$ python3 -q
>>> import numpy as np
>>> import numpy.linalg as la
>>> np.set_printoptions(precision=3, suppress=True, linewidth=200, floatmode="fixed")
>>> def rd(a):
...     return np.round(a, 3) + 0
... 
>>> K = np.load("x.npy")
>>> K
array([[ 5,  5,  5,  5,  5,  5,  5,  5,  5,  5,  5,  5,  5],
       [ 5, 10, 10, 10, 10, 10, 10, 10, 10, 10, 10, 10, 10],
       [ 5, 10, 15, 15, 15, 15, 15, 15, 15, 15, 15, 15, 15],
       [ 5, 10, 15, 20, 20, 20, 20, 20, 20, 20, 20, 20, 20],
       [ 5, 10, 15, 20, 25, 25, 25, 25, 25, 25, 25, 25, 25],
       [ 5, 10, 15, 20, 25, 30, 30, 30, 30, 30, 30, 30, 30],
       [ 5, 10, 15, 20, 25, 30, 35, 35, 35, 35, 35, 35, 35],
       [ 5, 10, 15, 20, 25, 30, 35, 40, 40, 40, 40, 40, 40],
       [ 5, 10, 15, 20, 25, 30, 35, 40, 45, 45, 45, 45, 45],
       [ 5, 10, 15, 20, 25, 30, 35, 40, 45, 50, 50, 50, 50],
       [ 5, 10, 15, 20, 25, 30, 35, 40, 45, 50, 55, 55, 55],
       [ 5, 10, 15, 20, 25, 30, 35, 40, 45, 50, 55, 60, 60],
       [ 5, 10, 15, 20, 25, 30, 35, 40, 45, 50, 55, 60, 65]])
>>> # symmetric, so the eigenvalues are real
>>> f = np.array([-1, -2, -2, 0, 1, -1, 0, -1, -1, -1, 0, 0, 1])
>>> M2 = K + np.outer(f, np.eye(13)[4])
>>> rd(la.det(M2) / la.det(K)), rd(1 + la.solve(K, f)[4])
(np.float64(1.6), np.float64(1.6))
>>> vec = np.ones(13)
>>> for _ in range(4):
...     vec = K @ vec
...     vec /= la.norm(vec)
...     print(round(vec @ K @ vec, 3))
... 
369.256
369.727
369.733
369.733
>>> rd(la.eigvalsh(K)[-1])
np.float64(369.733)
>>> f, v = K[8], K[12]
>>> f @ f
np.int64(15225)
>>> pr = (f @ v) / (f @ f) * f
>>> rd(pr)
array([ 5.739, 11.478, 17.217, 22.956, 28.695, 34.433, 40.172, 45.911, 51.650, 51.650, 51.650, 51.650, 51.650])
>>> rd((v - pr) @ f)
np.float64(0.0)
>>> E = np.array([[5, 0, 6, -1, 3, 0],
...     [0, -5, 0, 0, 0, 8],
...     [-7, 0, -8, -7, -8, 0],
...     [-8, 0, 1, -5, -7, 0],
...     [-8, 0, -5, 6, -2, 0],
...     [0, 3, 0, 0, 0, 6]])
>>> rng = np.random.default_rng(9248)
>>> lab = rng.permutation(6)
>>> M2 = E[:, lab] * rng.choice([-1, 1], 6)
>>> M2
array([[-6,  0,  5,  1, -3,  0],
       [ 0, -5,  0,  0,  0,  8],
       [ 8,  0, -7,  7,  8,  0],
       [-1,  0, -8,  5,  7,  0],
       [ 5,  0, -8, -6,  2,  0],
       [ 0,  3,  0,  0,  0,  6]])
>>> U, _, Vt = la.svd(E.T @ M2)
>>> rd(la.lstsq(E, M2)[0])
array([[ 0.000,  0.000,  1.000,  0.000,  0.000,  0.000],
       [ 0.000,  1.000,  0.000,  0.000,  0.000,  0.000],
       [-1.000,  0.000,  0.000,  0.000,  0.000,  0.000],
       [ 0.000,  0.000,  0.000, -1.000,  0.000,  0.000],
       [ 0.000,  0.000,  0.000,  0.000, -1.000,  0.000],
       [ 0.000,  0.000,  0.000,  0.000,  0.000,  1.000]])
>>> rd(U @ Vt)
array([[ 0.000,  0.000,  1.000,  0.000,  0.000,  0.000],
       [ 0.000,  1.000,  0.000,  0.000,  0.000,  0.000],
       [-1.000,  0.000,  0.000,  0.000,  0.000,  0.000],
       [ 0.000,  0.000,  0.000, -1.000,  0.000,  0.000],
       [ 0.000,  0.000,  0.000,  0.000, -1.000,  0.000],
       [ 0.000,  0.000,  0.000,  0.000,  0.000,  1.000]])
>>> O, r_ = la.qr(E)
>>> np.allclose(r_.T @ r_, E.T @ E)
True
>>> M2 = la.inv(E)
>>> np.allclose(M2, E.T)
False
>>> rd(la.cond(E))
np.float64(145.577)
>>> rd(la.slogdet(E)[0])
np.float64(-1.0)
>>> rd(E @ M2)
array([[1.000, 0.000, 0.000, 0.000, 0.000, 0.000],
       [0.000, 1.000, 0.000, 0.000, 0.000, 0.000],
       [0.000, 0.000, 1.000, 0.000, 0.000, 0.000],
       [0.000, 0.000, 0.000, 1.000, 0.000, 0.000],
       [0.000, 0.000, 0.000, 0.000, 1.000, 0.000],
       [0.000, 0.000, 0.000, 0.000, 0.000, 1.000]])
>>> rd(la.det(E) * la.det(M2))
np.float64(1.0)
>>> rd(la.inv(M2))
array([[ 5.000,  0.000,  6.000, -1.000,  3.000,  0.000],
       [ 0.000, -5.000,  0.000,  0.000,  0.000,  8.000],
       [-7.000,  0.000, -8.000, -7.000, -8.000,  0.000],
       [-8.000,  0.000,  1.000, -5.000, -7.000,  0.000],
       [-8.000,  0.000, -5.000,  6.000, -2.000,  0.000],
       [ 0.000,  3.000,  0.000,  0.000,  0.000,  6.000]])
>>> J = np.loadtxt("sample19.csv", delimiter=",")
>>> J
array([[-0.995,  0.188, -1.000, -0.999, -0.641],
       [-0.744, -0.824,  0.139, -0.967, -0.641],
       [-0.988,  0.551, -0.999, -0.993, -0.414],
       [-0.996, -0.572, -0.997, -1.000, -0.814],
       [-0.762,  0.354, -0.940, -0.778, -0.119],
       [ 0.917, -0.658,  0.995,  0.903,  0.100],
       [-0.950,  0.744, -0.998, -0.937, -0.100],
       [ 0.993, -0.658,  1.000,  0.996,  0.414],
       [-0.885,  0.766, -0.995, -0.808,  0.040],
       [-0.994,  0.254, -0.999, -0.999, -0.604],
       [ 0.537,  0.264,  0.430,  0.744,  0.273],
       [-0.814,  0.686, -0.986, -0.716,  0.040],
       [ 0.818, -0.544,  0.977,  0.789,  0.060],
       [-0.310,  0.020, -0.414, -0.380, -0.080],
       [-0.834, -0.493, -0.726, -0.958, -0.508],
       [ 0.168,  0.896, -0.905,  0.837,  0.578],
       [-0.993,  0.915, -1.000, -0.989, -0.119],
       [-0.040,  0.912, -0.954,  0.762,  0.565],
       [-0.997,  0.470, -1.000, -0.999, -0.592],
       [-0.070, -0.363,  0.345, -0.336, -0.178],
       [ 0.050, -0.080,  0.159,  0.010, -0.020],
       [-0.925, -0.345, -0.933, -0.982, -0.537],
       [-0.862,  0.691, -0.991, -0.800,  0.000],
       [ 0.993, -0.946,  1.000,  0.984,  0.020],
       [ 0.818,  0.952, -0.604,  0.992,  0.800],
       [-0.178, -0.422,  0.291, -0.493, -0.235],
       [-0.872,  0.821, -0.996, -0.735,  0.119]])
>>> vec = np.array([5, 3, 1, 0, 1])
>>> J @ np.eye(5)[2]
array([-1.000,  0.139, -0.999, -0.997, -0.940,  0.995, -0.998,  1.000, -0.995, -0.999,  0.430, -0.986,  0.977, -0.414, -0.726, -0.905, -1.000, -0.954, -1.000,  0.345,  0.159, -0.933, -0.991,  1.000,
       -0.604,  0.291, -0.996])
>>> (J @ vec).argmax()
np.int64(24)
>>> Xc = (J - J.mean(axis=0)) / J.std(axis=0)
>>> np.argwhere(np.abs(Xc) > 2)
array([[24,  4]])
>>> coef = la.lstsq(np.delete(Xc, 2, axis=1), Xc[:, 2])[0]
>>> rd(coef)
array([ 1.551, -0.326, -0.914,  0.049])
>>> mat = np.load("run0.npy")
>>> mat
array([[  1,  -2,   4,  -8],
       [  1,  -1,   1,  -1],
       [  1,   0,   0,   0],
       [  1,   1,   1,   1],
       [  1,   2,   4,   8],
       [  1,   3,   9,  27],
       [  1,   4,  16,  64],
       [  1,   5,  25, 125],
       [  1,   6,  36, 216],
       [  1,   7,  49, 343],
       [  1,   8,  64, 512],
       [  1,   9,  81, 729]])
>>> # column 3 is much longer than the rest
>>> M2 = mat[0, 0] * mat[1:] - np.outer(mat[1:, 0], mat[0])
>>> M2
array([[  0,   1,  -3,   7],
       [  0,   2,  -4,   8],
       [  0,   3,  -3,   9],
       [  0,   4,   0,  16],
       [  0,   5,   5,  35],
       [  0,   6,  12,  72],
       [  0,   7,  21, 133],
       [  0,   8,  32, 224],
       [  0,   9,  45, 351],
       [  0,  10,  60, 520],
       [  0,  11,  77, 737]])
>>> mat[:, 0] / mat[0, 0]
array([1.000, 1.000, 1.000, 1.000, 1.000, 1.000, 1.000, 1.000, 1.000, 1.000, 1.000, 1.000])
>>> feats = np.load("layer14.npy")
>>> rd(feats)
array([[  5.328,  -2.210, -15.424,   5.274,   2.787,  -8.098,  -5.013,  -1.595],
       [ -5.292,   2.884,  15.477,  -4.223,  -2.639,   8.575,   4.880,   1.416],
       [ -4.953,  -2.334,  13.334, -11.359,  -3.405,   4.142,   5.286,   2.548],
       [  3.157,  -9.057, -10.909,  -8.276,   0.212, -10.775,  -1.863,   0.937],
       [  4.112,  -7.633, -13.258,  -4.653,   1.049, -10.823,  -3.021,   0.209],
       [ -3.847,  -5.883,   9.427, -14.812,  -3.401,   0.078,   4.687,   2.968],
       [  2.328,   8.407,  -4.598,  16.096,   2.958,   3.691,  -3.529,  -2.973],
       [  0.347,   9.971,   1.308,  15.227,   2.060,   7.276,  -1.771,  -2.560],
       [ -5.312,   2.568,  15.461,  -4.721,  -2.710,   8.355,   4.945,   1.501],
       [ -4.358,   7.099,  13.824,   3.473,  -1.296,  10.705,   3.343,   0.019],
       [  2.786,   7.801,  -6.019,  15.937,   3.121,   2.674,  -3.901,  -3.009],
       [  5.169,   1.031, -14.237,   9.788,   3.293,  -5.407,  -5.316,  -2.318],
       [ -5.324,   0.773,  15.084,  -7.381,  -3.051,   6.985,   5.214,   1.942],
       [ -5.115,  -1.415,  13.997, -10.265,  -3.332,   5.046,   5.317,   2.389],
       [ -5.060,   4.694,  15.240,  -1.189,  -2.164,   9.693,   4.389,   0.884],
       [  2.934,   7.581,  -6.483,  15.850,   3.168,   2.327,  -4.017,  -3.015],
       [  5.098,   1.523, -13.926,  10.398,   3.342,  -4.942,  -5.315,  -2.409]])
>>> # looks like rank 2
>>> Xc = feats - feats.mean(axis=0)
>>> evecs = la.svd(Xc)[2][:2]
>>> M2 = Xc - Xc @ evecs.T @ evecs
>>> rd((Xc @ evecs.T).std(axis=0))
array([16.451, 10.898])
>>> rd(np.cov(Xc @ evecs.T, rowvar=False))
array([[287.545,   0.000],
       [  0.000, 126.198]])
>>> la.norm(M2, axis=1).round(6).argmax()
np.int64(0)
>>> cent = feats[[0, 15]].astype(float)
>>> for _ in range(3):
...     lab = la.norm(feats[:, None] - cent, axis=-1).argmin(axis=1)
...     cent = np.array([feats[lab == j].mean(axis=0) for j in range(2)])
... 
>>> lab
array([0, 1, 1, 0, 0, 1, 0, 1, 1, 1, 0, 0, 1, 1, 1, 0, 0])
>>> np.bincount(lab)
array([8, 9])
>>> rd(cent[1] - cent[0])
array([ -8.188,   1.109,  23.179, -11.468,  -4.707,  10.681,   8.029,   3.006])
>>> C2 = np.cov(feats, rowvar=False)
>>> rd(np.median(feats, axis=0))
array([ 0.347,  1.523,  1.308, -1.189,  0.212,  3.691, -1.771,  0.209])
>>> rd(feats.std(axis=0))
array([ 4.344,  5.572, 12.308, 10.411,  2.743,  6.961,  4.367,  2.134])
>>> rd(np.corrcoef(feats[:, 5], feats[:, 2])[0, 1])
np.float64(0.847)
>>> np.argsort(-feats.std(axis=0).round(6), kind="stable")
array([2, 3, 5, 1, 6, 0, 4, 7])
>>> rd(la.eigvalsh(C2)[::-1])
array([287.545, 126.198,   0.000,   0.000,   0.000,   0.000,   0.000,   0.000])
>>> np.argwhere(np.triu(np.abs(np.corrcoef(feats.T)) > 0.8, 1))
array([[0, 2],
       [0, 4],
       [0, 6],
       [2, 4],
       [2, 5],
       [2, 6],
       [3, 4],
       [3, 7],
       [4, 6],
       [4, 7],
       [6, 7]])
>>> lab = feats[:, 4] > np.median(feats[:, 4])
>>> f = feats[lab].mean(axis=0) - feats[~lab].mean(axis=0)
>>> np.argsort(-np.abs(f).round(6), kind="stable")
array([2, 3, 6, 0, 5, 4, 7, 1])
>>> ((feats - feats.mean(axis=0)) @ f > 0).astype(int)
array([1, 0, 0, 1, 1, 0, 1, 1, 0, 0, 1, 1, 0, 0, 0, 1, 1])
>>> M2 = mat / la.norm(mat, axis=1)
Traceback (most recent call last):
  File "<python-input-75>", line 1, in <module>
    M2 = mat / la.norm(mat, axis=1)
         ~~~~^~~~~~~~~~~~~~~~~~~~~~
ValueError: operands could not be broadcast together with shapes (12,4) (12,) 
>>> M2 = mat / la.norm(mat, axis=1, keepdims=True)
>>> C2 = M2 @ M2.T
>>> (np.abs(C2) > 0.9).astype(int)
array([[1, 0, 0, 0, 0, 0, 0, 0, 0, 0, 0, 0],
       [0, 1, 0, 0, 0, 0, 0, 0, 0, 0, 0, 0],
       [0, 0, 1, 0, 0, 0, 0, 0, 0, 0, 0, 0],
       [0, 0, 0, 1, 0, 0, 0, 0, 0, 0, 0, 0],
       [0, 0, 0, 0, 1, 1, 1, 1, 1, 1, 1, 1],
       [0, 0, 0, 0, 1, 1, 1, 1, 1, 1, 1, 1],
       [0, 0, 0, 0, 1, 1, 1, 1, 1, 1, 1, 1],
       [0, 0, 0, 0, 1, 1, 1, 1, 1, 1, 1, 1],
       [0, 0, 0, 0, 1, 1, 1, 1, 1, 1, 1, 1],
       [0, 0, 0, 0, 1, 1, 1, 1, 1, 1, 1, 1],
       [0, 0, 0, 0, 1, 1, 1, 1, 1, 1, 1, 1],
       [0, 0, 0, 0, 1, 1, 1, 1, 1, 1, 1, 1]])
>>> np.argwhere(np.triu(np.abs(C2) > 0.95, 1))
array([[ 4,  5],
       [ 4,  6],
       [ 5,  6],
       [ 5,  7],
       [ 5,  8],
       [ 5,  9],
       [ 5, 10],
       [ 5, 11],
       [ 6,  7],
       [ 6,  8],
       [ 6,  9],
       [ 6, 10],
       [ 6, 11],
       [ 7,  8],
       [ 7,  9],
       [ 7, 10],
       [ 7, 11],
       [ 8,  9],
       [ 8, 10],
       [ 8, 11],
       [ 9, 10],
       [ 9, 11],
       [10, 11]])
>>> M2 = np.array([[2, -2, -1, -2, -1, 3],
...     [-3, 1, 3, -1, 1, 1],
...     [3, 0, -3, 2, -1, -1],
...     [3, -1, -3, 2, 2, 1],
...     [-3, 1, 1, 2, -1, -1],
...     [0, -1, 0, 0, -1, -2]])
>>> M2[-1] = M2[0]
>>> X = M2 + 0.1 * np.eye(6)
>>> X
array([[ 2.100, -2.000, -1.000, -2.000, -1.000,  3.000],
       [-3.000,  1.100,  3.000, -1.000,  1.000,  1.000],
       [ 3.000,  0.000, -2.900,  2.000, -1.000, -1.000],
       [ 3.000, -1.000, -3.000,  2.100,  2.000,  1.000],
       [-3.000,  1.000,  1.000,  2.000, -0.900, -1.000],
       [ 2.000, -2.000, -1.000, -2.000, -1.000,  3.100]])
>>> vec = np.array([2, 1, 3, 2, 3, 3])
>>> y = X @ vec
>>> coef, lr = np.zeros(6), 1 / la.norm(X, 2) ** 2
>>> for i in range(3):
...     coef -= lr * X.T @ (X @ coef - y)
...     if i % 1 == 0: print(i, round(la.norm(X @ coef - y), 3))
... 
0 11.82
1 10.45
2 9.317
>>> rd(la.cond(X))
np.float64(267.753)
>>> rd(coef)
array([ 0.023, -0.135,  0.174, -0.127,  1.078,  0.843])
>>> vec = np.array([0, 3, 2, 2, 0, 3])
>>> y = X @ vec
>>> rd(y)
array([-3.000, 10.300, -4.800, -1.800,  6.000, -2.700])
>>> rd(la.solve(X, y))
array([0.000, 3.000, 2.000, 2.000, 0.000, 3.000])
>>> rd(la.solve(X, 4 * y))
array([ 0.000, 12.000,  8.000,  8.000,  0.000, 12.000])
>>> rd(la.solve(X, y + X[:, 1]))
array([0.000, 4.000, 2.000, 2.000, 0.000, 3.000])
>>> rd(la.solve(X.T, X[2]))
array([0.000, 0.000, 1.000, 0.000, 0.000, 0.000])
>>> rd(la.solve(X, X[:, 2]))
array([0.000, 0.000, 1.000, 0.000, 0.000, 0.000])
>>> A = np.load("case5.npy")
>>> rd(A)
array([[0.154, 0.058, 0.135, 0.000, 0.173, 0.135, 0.135, 0.077, 0.135],
       [0.077, 0.096, 0.173, 0.058, 0.077, 0.173, 0.135, 0.115, 0.096],
       [0.045, 0.091, 0.205, 0.159, 0.136, 0.068, 0.205, 0.000, 0.091],
       [0.114, 0.114, 0.205, 0.182, 0.091, 0.045, 0.205, 0.023, 0.023],
       [0.026, 0.053, 0.105, 0.211, 0.079, 0.079, 0.026, 0.184, 0.237],
       [0.048, 0.119, 0.214, 0.143, 0.095, 0.119, 0.024, 0.214, 0.024],
       [0.121, 0.212, 0.061, 0.182, 0.121, 0.091, 0.061, 0.000, 0.152],
       [0.053, 0.184, 0.211, 0.184, 0.026, 0.158, 0.053, 0.105, 0.026],
       [0.071, 0.048, 0.119, 0.143, 0.071, 0.167, 0.167, 0.119, 0.095]])
>>> vec = np.array([-9, 2, -2, -6, 2, -4, -4, 0, -6])
>>> y = A @ vec
>>> rd(y)
array([-3.077, -2.846, -2.955, -3.250, -3.289, -2.000, -3.152, -2.579, -3.405])
>>> rd(la.solve(A, y + A[:, 6]))
array([-9.000,  2.000, -2.000, -6.000,  2.000, -4.000, -3.000,  0.000, -6.000])
>>> rd(la.solve(A, y))
array([-9.000,  2.000, -2.000, -6.000,  2.000, -4.000, -4.000,  0.000, -6.000])
>>> rd(la.solve(A.T, A[7]))
array([0.000, 0.000, 0.000, 0.000, 0.000, 0.000, 0.000, 1.000, 0.000])
>>> rd(la.solve(A, 3 * y))
array([-27.000,   6.000,  -6.000, -18.000,   6.000, -12.000, -12.000,   0.000, -18.000])
